% python3 -q
>>> import numpy as np
>>> import numpy.linalg as la
>>> np.set_printoptions(precision=3, suppress=True, linewidth=140, legacy="1.25")
>>> tidy = lambda a: np.round(a, 3) + 0
>>> F = np.loadtxt("out17.csv", delimiter=",")
>>> F
array([[1.  , 0.7 , 0.49],
       [0.7 , 1.  , 0.7 ],
       [0.49, 0.7 , 1.  ]])
>>> # symmetric
>>> x = np.ones(3)
>>> for _ in range(3):
...     x = F @ x
...     x /= la.norm(x)
...     print(round(x @ F @ x, 3))
... 
2.265
2.265
2.265
>>> tidy(la.eigvalsh(F)[-1])
2.265
>>> tidy(la.det(2 * F)), tidy(la.det(F))
(2.081, 0.26)
>>> tidy(np.einsum("ij,ji->", F, F))
5.44
>>> np.kron(np.eye(2, dtype=int), F)
array([[1.  , 0.7 , 0.49, 0.  , 0.  , 0.  ],
       [0.7 , 1.  , 0.7 , 0.  , 0.  , 0.  ],
       [0.49, 0.7 , 1.  , 0.  , 0.  , 0.  ],
       [0.  , 0.  , 0.  , 1.  , 0.7 , 0.49],
       [0.  , 0.  , 0.  , 0.7 , 1.  , 0.7 ],
       [0.  , 0.  , 0.  , 0.49, 0.7 , 1.  ]])
>>> tidy(la.det(F[::-1]))
-0.26
>>> tidy(np.poly(F))
array([ 1.  , -3.  ,  1.78, -0.26])
>>> f = np.array([1, 0, 1])
>>> Y = F + np.outer(f, np.eye(3)[0])
>>> Y
array([[2.  , 0.7 , 0.49],
       [0.7 , 1.  , 0.7 ],
       [1.49, 0.7 , 1.  ]])
>>> la.matrix_rank(Y - F)
1
>>> la.matrix_rank(la.inv(Y) - la.inv(F), tol=1e-8)
1
>>> tidy(la.det(Y) / la.det(F)), tidy(1 + la.solve(F, f)[0])
(2.961, 2.961)
>>> rng = np.random.default_rng(13651)
>>> Y = F + rng.integers(-2, 3, (3, 1)) @ rng.integers(-2, 3, (1, 3))
>>> Y
array([[ 1.  ,  1.7 ,  0.49],
       [ 0.7 , -1.  ,  0.7 ],
       [ 0.49, -1.3 ,  1.  ]])
>>> np.abs(Y - F).sum(axis=1)
array([1., 2., 2.])
>>> A = 3 * np.eye(4) + np.eye(4, k=1)
>>> A
array([[3., 1., 0., 0.],
       [0., 3., 1., 0.],
       [0., 0., 3., 1.],
       [0., 0., 0., 3.]])
>>> Y = A / np.sqrt((A ** 2).mean(axis=1, keepdims=True))
>>> la.matrix_rank(A - A.mean(axis=1, keepdims=True))
3
>>> la.matrix_rank(Y) == la.matrix_rank(A)
True
>>> Y[3]
array([0., 0., 0., 2.])
>>> Y = A / la.norm(A, axis=1, keepdims=True)
>>> gram = Y @ Y.T
>>> (gram - 2 * np.eye(4)).round(6).argmax(axis=1)
array([1, 0, 3, 2])
>>> tidy(np.degrees(np.arccos(np.clip(gram[1, 0], -1, 1))))
72.542
>>> np.argwhere(np.triu(np.abs(gram) > 0.95, 1))
array([], shape=(0, 2), dtype=int64)
>>> tidy(gram)
array([[1.   , 0.3  , 0.   , 0.   ],
       [0.3  , 1.   , 0.3  , 0.   ],
       [0.   , 0.3  , 1.   , 0.316],
       [0.   , 0.   , 0.316, 1.   ]])
>>> f = np.array([1, 3, 3, 2])
>>> g = np.array([3, 0])
>>> m1 = f[:, None] + g[None, :]
>>> m1
array([[4, 1],
       [6, 3],
       [6, 3],
       [5, 2]])
>>> # rows 1 and 2 are equal
>>> Y = m1[0, 0] * m1[1:] - np.outer(m1[1:, 0], m1[0])
>>> Y
array([[0, 6],
       [0, 6],
       [0, 3]])
>>> np.flatnonzero(~Y.round(6).any(axis=1))
array([], dtype=int64)
>>> m1[:, 0] / m1[0, 0]
array([1.  , 1.5 , 1.5 , 1.25])
>>> la.matrix_rank(Y), la.matrix_rank(m1)
(1, 2)
